% ipython --no-banner

In [1]: import numpy as np

In [2]: import numpy.linalg as la

In [3]: np.set_printoptions(suppress=True, linewidth=100)

In [4]: J = np.load("run3.npy")

In [5]: print(J)
[[3. 0. 2. 0. 0. 0. 2.]
 [0. 3. 0. 2. 0. 2. 0.]
 [2. 0. 3. 0. 0. 0. 2.]
 [0. 2. 0. 3. 0. 2. 0.]
 [0. 0. 0. 0. 3. 0. 0.]
 [0. 2. 0. 2. 0. 3. 0.]
 [2. 0. 2. 0. 0. 0. 3.]]

In [6]: out = np.array([[1, 9, 4],
   ...:     [1, 9, 2],
   ...:     [0, 7, 0],
   ...:     [3, 6, 8],
   ...:     [1, 5, 1],
   ...:     [3, 1, 8],
   ...:     [4, 0, 4]])

In [7]: np.einsum("ij,ij->i", J, J)
Out[7]: array([17., 17., 17., 17.,  9., 17., 17.])

In [8]: np.einsum("ik,kj->ij", J, out)
Out[8]: 
array([[11., 41., 20.],
       [15., 41., 38.],
       [10., 39., 16.],
       [17., 38., 44.],
       [ 3., 15.,  3.],
       [17., 33., 44.],
       [14., 32., 20.]])

In [9]: print(la.matrix_rank(np.vstack([J, out.T])))
7

In [10]: np.einsum("ij->j", J)
Out[10]: array([7., 7., 7., 7., 3., 7., 7.])

In [11]: E = np.loadtxt("test9.csv", delimiter=",")

In [12]: E
Out[12]: 
array([[ 0.1, -0.1, -0.8, -1.5,  0.4, -1. ,  1.3, -0.5, -1.2],
       [-0.3, -0.5, -0.7,  0.6, -1.1,  1.2, -0.4, -0.4, -0.9],
       [ 0.2,  0.2, -0.9,  0.3, -0.4,  2.8,  0.6,  0.7, -0.4],
       [-0.8,  2.1,  0.5, -1.4, -0.3,  1.8,  0.6,  0.9,  1.2],
       [ 1. , -2.8,  0.7,  0.3,  1.2, -1.8,  0.6, -1.4, -0.6],
       [-0.6,  0.6, -0.7, -0.3,  0. , -0.8, -1.1, -0.8, -1.4],
       [ 0.6, -0.3, -1.5, -0.8, -1.3,  0.4,  0.7,  0.7, -1.3],
       [-0.3, -0.8, -0.7, -0.1,  0.1, -0.2, -0.9,  0.4,  0.8],
       [-0.4, -1.2,  2. , -1.5, -1.1,  0.1, -1. , -1.9, -0.2],
       [-0.6,  1.3,  0.5, -0.6,  2.6, -1. ,  1.3,  0.3, -0.9],
       [ 1. ,  0.6, -1.1,  0.1,  0.8,  1.2, -0.6, -1.3, -1.3],
       [ 0. , -0.2,  0. ,  0.2, -0.2, -0.9, -1.6, -1.1,  0.6],
       [ 0.7,  0.3,  1. , -0.6, -0.9,  1.7,  1.1, -0.6,  0.1],
       [-1. ,  1.2,  0.4, -1.5,  0. , -2.3,  0.9, -0.7, -0.1],
       [-0.1,  0.2, -0.8,  1.7, -1.7,  1.4, -0.6, -0.6,  0.1],
       [-0.9, -0.6, -1.6,  0.3, -0.9,  0.4, -0.4,  1.2, -0.6],
       [-1.4, -0.2, -0.4, -2. ,  0. ,  0.3, -1.1,  0.9, -0.1],
       [-0.4,  0. ,  0.7, -2.5,  0.2,  1. ,  0.1,  0. , -1.4],
       [ 0.3,  1.4, -1.3, -1.1,  0.3, -0.4,  0.8,  0.4, -0.5],
       [-0.5, -0.2, -0.2, -0.9,  1.2,  0.9,  1.2,  0.4, -0.3],
       [-0.4,  0.9,  2.8,  0.5,  2.2,  1.5, -0.4, -0.6,  0.4],
       [ 0.6, -2.2, -0.3, -0.4,  0.4, -0.4, -0.6, -1.2, -0.8],
       [-1.4, -1.3,  0.9,  0.2,  0.1,  0.8,  1.2,  0.3,  0. ],
       [-0.3,  0.6,  0.2,  0.9, -0.8,  0.2, -1. ,  0.7, -1.6],
       [-1.3, -0.3,  0.9,  0.4,  0.3, -0.2,  1.2, -0.6,  1.4],
       [-0.5, -1.7,  0. ,  0.2,  0.7, -0.6,  0.3, -0.8, -0.9],
       [ 0.4,  0.8,  0.9,  1.2,  0.5, -0.7,  0.6, -1.5,  1.4],
       [ 3. ,  2.4,  0.7, -0.8,  0. ,  0.6,  0.2, -0.3,  0.4],
       [ 0.1,  2.4, -0.3,  0.6,  1.2, -0.5,  0.8, -0.4,  0.6],
       [-0.7,  0.5,  0.4, -0.5,  1.2, -0.6,  0.4, -0.5,  0.1],
       [ 0. ,  2. ,  0.4,  0.2,  0.3,  0. , -0.3, -0.2,  0.9],
       [ 1.1,  0.5,  1.2,  2.7,  0.7, -1.3,  0.3,  0.4, -2.1],
       [ 0.4, -1.1, -0.7,  1.5,  1. ,  0.9,  1.4, -0.2,  0.6],
       [-0.3,  0.5, -1.2, -1. ,  0.7, -0.3,  0.8, -0.1, -0.3],
       [ 1.5,  0.3,  0.1,  0.6, -0.4,  0.2,  1.4,  1.6, -0.3],
       [-0.2,  1.5,  1.1, -1.7,  1.2,  0.4, -0.9, -1.8,  0.2],
       [ 4.5,  4.5, -2. , -5.5, -4.5, -3. , -4. ,  2. , -2.5],
       [-0.1,  1.4,  1.6, -0.3,  0.2,  0.5, -1.8,  0.5, -1.1],
       [ 1.1, -1. ,  0.5, -0.6, -0.6,  0.6,  0.1, -0.2,  0.3],
       [ 0. ,  0.6, -1.1,  0.6, -0.1,  0.1, -1.3, -2.1, -1.6],
       [-0.6, -0.4, -0.3, -0.1, -0.5, -0.1, -0.8,  0. ,  2.6]])

In [13]: f, v = E[10], E[25]

In [14]: round(f @ v, 2)
Out[14]: np.float64(0.37)

In [15]: f @ f
Out[15]: np.float64(8.4)

In [16]: pr = (f @ v) / (f @ f) * f

In [17]: round(la.norm(f + v) ** 2 + la.norm(f - v) ** 2, 2)
Out[17]: np.float64(27.94)

In [18]: np.round(v - pr, 2)
Out[18]: array([-0.54, -1.73,  0.05,  0.2 ,  0.66, -0.65,  0.33, -0.74, -0.84])

In [19]: pr.round(2) + 0
Out[19]: array([ 0.04,  0.03, -0.05,  0.  ,  0.04,  0.05, -0.03, -0.06, -0.06])

In [20]: out = la.invert(J)
---------------------------------------------------------------------------
AttributeError                            Traceback (most recent call last)
Cell In[20], line 1
----> 1 out = la.invert(J)

AttributeError: module 'numpy.linalg' has no attribute 'invert'

In [21]: out = la.inv(J)

In [22]: print(out.round(2))
[[ 0.71  0.   -0.29  0.    0.    0.   -0.29]
 [ 0.    0.71  0.   -0.29  0.   -0.29  0.  ]
 [-0.29  0.    0.71  0.    0.    0.   -0.29]
 [ 0.   -0.29  0.    0.71  0.   -0.29  0.  ]
 [ 0.    0.    0.    0.    0.33  0.    0.  ]
 [ 0.   -0.29  0.   -0.29  0.    0.71  0.  ]
 [-0.29  0.   -0.29  0.    0.    0.    0.71]]

In [23]: np.round(la.det(J) * out, 2)
Out[23]: 
array([[105.,   0., -42.,   0.,   0.,   0., -42.],
       [  0., 105.,   0., -42.,   0., -42.,   0.],
       [-42.,   0., 105.,   0.,   0.,   0., -42.],
       [  0., -42.,   0., 105.,   0., -42.,   0.],
       [  0.,   0.,   0.,   0.,  49.,   0.,   0.],
       [  0., -42.,   0., -42.,   0., 105.,   0.],
       [-42.,   0., -42.,   0.,   0.,   0., 105.]])

In [24]: np.allclose(out, J.T)
Out[24]: False

In [25]: (np.abs(out) > 1e-9).astype(int)
Out[25]: 
array([[1, 0, 1, 0, 0, 0, 1],
       [0, 1, 0, 1, 0, 1, 0],
       [1, 0, 1, 0, 0, 0, 1],
       [0, 1, 0, 1, 0, 1, 0],
       [0, 0, 0, 0, 1, 0, 0],
       [0, 1, 0, 1, 0, 1, 0],
       [1, 0, 1, 0, 0, 0, 1]])

In [26]: np.round(J @ out, 2) + 0
Out[26]: 
array([[1., 0., 0., 0., 0., 0., 0.],
       [0., 1., 0., 0., 0., 0., 0.],
       [0., 0., 1., 0., 0., 0., 0.],
       [0., 0., 0., 1., 0., 0., 0.],
       [0., 0., 0., 0., 1., 0., 0.],
       [0., 0., 0., 0., 0., 1., 0.],
       [0., 0., 0., 0., 0., 0., 1.]])

In [27]: round(float(la.det(J) * la.det(out)), 2)
Out[27]: 1.0

In [28]: np.round(la.cond(J), 2)
Out[28]: np.float64(7.0)

In [29]: print(round(float(la.slogdet(J)[0]), 2))
1.0

In [30]: np.round(la.inv(out), 2)
Out[30]: 
array([[3., 0., 2., 0., 0., 0., 2.],
       [0., 3., 0., 2., 0., 2., 0.],
       [2., 0., 3., 0., 0., 0., 2.],
       [0., 2., 0., 3., 0., 2., 0.],
       [0., 0., 0., 0., 3., 0., 0.],
       [0., 2., 0., 2., 0., 3., 0.],
       [2., 0., 2., 0., 0., 0., 3.]])

In [31]: gram = np.cov(E, rowvar=False)

In [32]: np.median(E, axis=0)
Out[32]: array([-0.1,  0.3,  0. , -0.1,  0.1,  0.1,  0.2, -0.2, -0.3])

In [33]: np.argsort(-E.std(axis=0).round(6), kind="stable")
Out[33]: array([1, 3, 4, 5, 6, 0, 8, 2, 7])

In [34]: np.round(np.polyfit(E[:, 7], E[:, 1], 1), 2)
Out[34]: array([0.44, 0.38])

In [35]: np.round(E.std(axis=0), 2)
Out[35]: array([1.09, 1.33, 1.01, 1.32, 1.14, 1.11, 1.1 , 0.92, 1.02])

In [36]: print(np.argwhere(np.triu(np.abs(np.corrcoef(E.T)) > 0.8, 1)))
[]

In [37]: np.round(np.sort(np.abs(la.eigvals(J))), 2)
Out[37]: array([1., 1., 1., 1., 3., 7., 7.])

In [38]: np.round(la.matrix_power(J, 2), 2)
Out[38]: 
array([[17.,  0., 16.,  0.,  0.,  0., 16.],
       [ 0., 17.,  0., 16.,  0., 16.,  0.],
       [16.,  0., 17.,  0.,  0.,  0., 16.],
       [ 0., 16.,  0., 17.,  0., 16.,  0.],
       [ 0.,  0.,  0.,  0.,  9.,  0.,  0.],
       [ 0., 16.,  0., 16.,  0., 17.,  0.],
       [16.,  0., 16.,  0.,  0.,  0., 17.]])

In [39]: la.determinant(J)
---------------------------------------------------------------------------
AttributeError                            Traceback (most recent call last)
Cell In[39], line 1
----> 1 la.determinant(J)

AttributeError: module 'numpy.linalg' has no attribute 'determinant'

In [40]: round(float(np.abs(la.eigvals(J)).max()), 2)
Out[40]: 7.0

In [41]: np.round(la.det(J), 2)
Out[41]: np.float64(147.0)

In [42]: print(np.allclose(J @ J.T, J.T @ J))
True

In [43]: q, evecs = la.qr(E[:, :2])[0], la.qr(E[:, 2:])[0]

In [44]: sigma = la.svd(q.T @ evecs, compute_uv=False)

In [45]: print(np.round(np.degrees(np.arccos(sigma.clip(0, 1))), 2))
[57.25 64.29]

In [46]: X = np.load("data.npy")

In [47]: print(X)
[[  0  45  27 -45  45  36]
 [  0  15   9 -15  15  12]
 [  0  10   6 -10  10   8]]

In [48]: left, sigma, Vt = la.svd(X)

In [49]: evecs = Vt[:(sigma > 1e-8).sum()]

In [50]: rng = np.random.default_rng(608788)

In [51]: x0 = X[1] + -1 * X[0] + rng.integers(2) * np.eye(6)[0]

In [52]: x0
Out[52]: array([  1., -30., -18.,  30., -30., -24.])

In [53]: np.round(evecs.T @ evecs, 2) + 0
Out[53]: 
array([[ 0.  ,  0.  ,  0.  ,  0.  ,  0.  ,  0.  ],
       [ 0.  ,  0.25,  0.15, -0.25,  0.25,  0.2 ],
       [ 0.  ,  0.15,  0.09, -0.15,  0.15,  0.12],
       [ 0.  , -0.25, -0.15,  0.25, -0.25, -0.2 ],
       [ 0.  ,  0.25,  0.15, -0.25,  0.25,  0.2 ],
       [ 0.  ,  0.2 ,  0.12, -0.2 ,  0.2 ,  0.16]])

In [54]: round(float(la.norm(x0 - evecs.T @ evecs @ x0)), 2)
Out[54]: 1.0

In [55]: print(np.allclose(evecs.T @ evecs @ x0, x0))
False

In [56]: r = la.matrix_rank(X)

In [57]: r
Out[57]: np.int64(1)

In [58]: N = la.svd(X)[2][r:].T

In [59]: [int(la.matrix_rank(X[:i])) for i in range(1, len(X) + 1)]
Out[59]: [1, 1, 1]

In [60]: la.matrix_rank(X.T @ X), la.matrix_rank(X @ X.T)
Out[60]: (np.int64(1), np.int64(1))

In [61]: print([int(la.matrix_rank(X[:, :j + 1])) for j in range(6)])
[0, 1, 1, 1, 1, 1]

In [62]: np.round(N @ N.T, 2) + 0
Out[62]: 
array([[ 1.  ,  0.  ,  0.  ,  0.  ,  0.  ,  0.  ],
       [ 0.  ,  0.75, -0.15,  0.25, -0.25, -0.2 ],
       [ 0.  , -0.15,  0.91,  0.15, -0.15, -0.12],
       [ 0.  ,  0.25,  0.15,  0.75,  0.25,  0.2 ],
       [ 0.  , -0.25, -0.15,  0.25,  0.75, -0.2 ],
       [ 0.  , -0.2 , -0.12,  0.2 , -0.2 ,  0.84]])

In [63]: print(np.round(X @ N, 2) + 0)
[[0. 0. 0. 0. 0.]
 [0. 0. 0. 0. 0.]
 [0. 0. 0. 0. 0.]]

In [64]: feats = np.load("mat.npy")

In [65]: feats
Out[65]: 
array([[ -0.7,  -1. ,  -0.1],
       [ -0.5,  -0.4,   0. ],
       [ -0.4,  -1. ,   0.3],
       [  1.6,   0.6,  -1.6],
       [ -1.7,  -0.3,  -1.1],
       [ -0.3,  -1.6,   0.6],
       [ -0.3,  -0.7,  -0.2],
       [ -0.2,   1.1,  -1.2],
       [  4.5, -10.5,  -8.5],
       [ -0.4,  -0.2,  -0.5],
       [ -0.4,   0.1,   0.4],
       [ -0.9,  -0.2,   1.3],
       [ -1. ,   1. ,   0.6],
       [  0.2,   0.2,  -2.4]])

In [66]: Xc = (feats - feats.mean(axis=0)) / feats.std(axis=0)

In [67]: print(np.argwhere(np.abs(Xc) > 2))
[[8 0]
 [8 1]
 [8 2]]

In [68]: print(np.round(Xc.std(axis=0), 2))
[1. 1. 1.]

In [69]: coef = la.lstsq(np.delete(Xc, 0, axis=1), Xc[:, 0])[0]

In [70]: coef.round(2)
Out[70]: array([-0.23, -0.69])

In [71]: round(1 - np.var(Xc[:, 0] - np.delete(Xc, 0, axis=1) @ coef), 2)
Out[71]: np.float64(0.81)

In [72]: labels = rng.permutation(3)

In [73]: out = feats[:, labels] * rng.choice([-1, 1], 3)

In [74]: out
Out[74]: 
array([[ -0.1,  -1. ,   0.7],
       [  0. ,  -0.4,   0.5],
       [  0.3,  -1. ,   0.4],
       [ -1.6,   0.6,  -1.6],
       [ -1.1,  -0.3,   1.7],
       [  0.6,  -1.6,   0.3],
       [ -0.2,  -0.7,   0.3],
       [ -1.2,   1.1,   0.2],
       [ -8.5, -10.5,  -4.5],
       [ -0.5,  -0.2,   0.4],
       [  0.4,   0.1,   0.4],
       [  1.3,  -0.2,   0.9],
       [  0.6,   1. ,   1. ],
       [ -2.4,   0.2,  -0.2]])

In [75]: left, _, Vt = la.svd(feats.T @ out)

In [76]: np.round(left @ Vt, 2) + 0
Out[76]: 
array([[ 0.,  0., -1.],
       [ 0.,  1.,  0.],
       [ 1.,  0.,  0.]])

In [77]: labels
Out[77]: array([2, 1, 0])

In [78]: C = out[[9, 1]].astype(float)

In [79]: for _ in range(4):
    ...:     labels = la.norm(out[:, None] - C, axis=-1).argmin(axis=1)
    ...:     C = np.array([out[labels == j].mean(axis=0) for j in range(2)])
    ...: 

In [80]: labels
Out[80]: array([1, 1, 1, 1, 1, 1, 1, 1, 0, 1, 1, 1, 1, 1])

In [81]: np.round(C[1] - C[0], 2)
Out[81]: array([ 8.2 , 10.32,  4.88])

In [82]: Xc = feats - feats.mean(axis=0)

In [83]: evecs = la.svd(Xc)[2][:1]

In [84]: out = Xc - Xc @ evecs.T @ evecs

In [85]: np.round(np.cov(Xc @ evecs.T, rowvar=False), 2)
Out[85]: np.float64(14.65)

In [86]: dist = la.norm(feats[:, None] - feats[None], axis=-1)

In [87]: dist.shape
Out[87]: (14, 14)

In [88]: print(dist.mean(axis=1).argmax())
8

In [89]: print(la.matrix_rank(dist ** 2))
5

In [90]: dist[1].round(2)
Out[90]: 
array([ 0.64,  0.  ,  0.68,  2.82,  1.63,  1.36,  0.41,  1.94, 14.12,  0.55,  0.65,  1.37,  1.6 ,
        2.57])

In [91]: dist[:5, :5].round(2)
Out[91]: 
array([[0.  , 0.64, 0.5 , 3.18, 1.58],
       [0.64, 0.  , 0.68, 2.82, 1.63],
       [0.5 , 0.68, 0.  , 3.19, 2.03],
       [3.18, 2.82, 3.19, 0.  , 3.46],
       [1.58, 1.63, 2.03, 3.46, 0.  ]])

In [92]: data = np.eye(4, dtype=int)[rng.permutation(4)] * np.array([-6, -9, -3, 3])

In [93]: data
Out[93]: 
array([[ 0,  0, -3,  0],
       [ 0,  0,  0,  3],
       [ 0, -9,  0,  0],
       [-6,  0,  0,  0]])

In [94]: left, sigma, Vt = la.svd(data, full_matrices=False)

In [95]: left.T @ left
Out[95]: 
array([[1., 0., 0., 0.],
       [0., 1., 0., 0.],
       [0., 0., 1., 0.],
       [0., 0., 0., 1.]])

In [96]: print(np.round(sigma / sigma[0], 2))
[1.   0.67 0.33 0.33]

In [97]: (sigma > 1e-8).sum()
Out[97]: np.int64(4)

In [98]: print(np.round(np.cumsum(sigma ** 2) / np.sum(sigma ** 2), 2))
[0.6  0.87 0.93 1.  ]

In [99]: np.round(np.sqrt((sigma ** 2).sum()), 2), round(la.norm(data), 2)
Out[99]: (np.float64(11.62), np.float64(11.62))

In [100]: print(round(float(la.norm(data, 2)), 2))
9.0

In [101]: np.round(la.norm(data, axis=0), 2)
Out[101]: array([6., 9., 3., 3.])

In [102]: out = data ** -1
---------------------------------------------------------------------------
ValueError                                Traceback (most recent call last)
Cell In[102], line 1
----> 1 out = data ** -1

ValueError: Integers to negative integer powers are not allowed.

In [103]: out = la.inv(data)

In [104]: data @ out
Out[104]: 
array([[1., 0., 0., 0.],
       [0., 1., 0., 0.],
       [0., 0., 1., 0.],
       [0., 0., 0., 1.]])

In [105]: np.round(la.det(data) * out, 2)
Out[105]: 
array([[  -0.,   -0.,   -0.,  -81.],
       [  -0.,   -0.,  -54.,   -0.],
       [-162.,   -0.,   -0.,   -0.],
       [   0.,  162.,    0.,    0.]])

In [106]: (np.abs(out) > 1e-9).astype(int)
Out[106]: 
array([[0, 0, 0, 1],
       [0, 0, 1, 0],
       [1, 0, 0, 0],
       [0, 1, 0, 0]])
